$ python -q
>>> import numpy as np
>>> import numpy.linalg as la
>>> np.set_printoptions(precision=3, suppress=True, linewidth=120)
>>> X = np.loadtxt("case13.csv", delimiter=",")
>>> print(X)
[[-3.  1.  0.  0.  0.  0.  0.  0.]
 [ 0. -3.  1.  0.  0.  0.  0.  0.]
 [ 0.  0. -3.  1.  0.  0.  0.  0.]
 [ 0.  0.  0. -3.  1.  0.  0.  0.]
 [ 0.  0.  0.  0. -3.  1.  0.  0.]
 [ 0.  0.  0.  0.  0. -3.  1.  0.]
 [ 0.  0.  0.  0.  0.  0. -3.  1.]
 [ 0.  0.  0.  0.  0.  0.  0. -3.]]
>>> r0, v = X[2], X[3]
>>> print(r0 @ v)
-3.0
>>> pr = (r0 @ v) / (r0 @ r0) * r0
>>> print(round(float(la.norm(r0 + v) ** 2 + la.norm(r0 - v) ** 2), 3))
40.0
>>> print(np.outer(r0, v))
[[ 0.  0.  0. -0.  0.  0.  0.  0.]
 [ 0.  0.  0. -0.  0.  0.  0.  0.]
 [-0. -0. -0.  9. -3. -0. -0. -0.]
 [ 0.  0.  0. -3.  1.  0.  0.  0.]
 [ 0.  0.  0. -0.  0.  0.  0.  0.]
 [ 0.  0.  0. -0.  0.  0.  0.  0.]
 [ 0.  0.  0. -0.  0.  0.  0.  0.]
 [ 0.  0.  0. -0.  0.  0.  0.  0.]]
>>> print(np.round((v - pr) @ r0, 3))
-0.0
>>> print(np.round(la.det(X), 3))
6561.0
>>> print((X + X.T) / 2)
[[-3.   0.5  0.   0.   0.   0.   0.   0. ]
 [ 0.5 -3.   0.5  0.   0.   0.   0.   0. ]
 [ 0.   0.5 -3.   0.5  0.   0.   0.   0. ]
 [ 0.   0.   0.5 -3.   0.5  0.   0.   0. ]
 [ 0.   0.   0.   0.5 -3.   0.5  0.   0. ]
 [ 0.   0.   0.   0.   0.5 -3.   0.5  0. ]
 [ 0.   0.   0.   0.   0.   0.5 -3.   0.5]
 [ 0.   0.   0.   0.   0.   0.   0.5 -3. ]]
>>> print(X @ X)
[[ 9. -6.  1.  0.  0.  0.  0.  0.]
 [ 0.  9. -6.  1.  0.  0.  0.  0.]
 [ 0.  0.  9. -6.  1.  0.  0.  0.]
 [ 0.  0.  0.  9. -6.  1.  0.  0.]
 [ 0.  0.  0.  0.  9. -6.  1.  0.]
 [ 0.  0.  0.  0.  0.  9. -6.  1.]
 [ 0.  0.  0.  0.  0.  0.  9. -6.]
 [ 0.  0.  0.  0.  0.  0.  0.  9.]]
>>> print(np.allclose(X @ X.T, X.T @ X))
False
>>> F = np.loadtxt("mat.csv", delimiter=",")
>>> print(F)
[[ 1.187 -0.281  0.162  0.091 -0.254 -1.457 -0.046 -0.18  -1.615]
 [-0.739 -0.384 -0.113  0.638  0.123  1.152 -0.753 -0.99  -0.392]
 [ 0.851  0.226  1.057  0.736 -0.143  0.785  1.    -0.654 -0.185]
 [ 0.931  0.046  0.921 -0.243 -0.271  0.866 -1.327  0.821 -0.523]
 [-0.357 -1.033  1.273  0.477 -1.057 -0.425 -0.375  0.264  0.798]
 [-1.013 -0.286  1.247 -0.418  0.416 -0.132  0.811  0.703 -0.463]
 [ 1.05  -0.577  0.001 -1.168  1.495 -0.031 -0.075 -1.245  0.11 ]]
>>> t3 = np.stack([F, -1 * F, F[::-1]])
>>> print(t3.shape)
(3, 7, 9)
>>> print(la.matrix_rank(t3))
[7 7 7]
>>> r0, v = F[3], F[1]
>>> print(np.round(r0 @ v, 3))
0.391
>>> pr = (r0 @ v) / (r0 @ r0) * r0
>>> print(v - pr)
[-0.808 -0.387 -0.181  0.656  0.143  1.088 -0.655 -1.05  -0.353]
>>> print(pr)
[ 0.069  0.003  0.068 -0.018 -0.02   0.064 -0.098  0.06  -0.039]
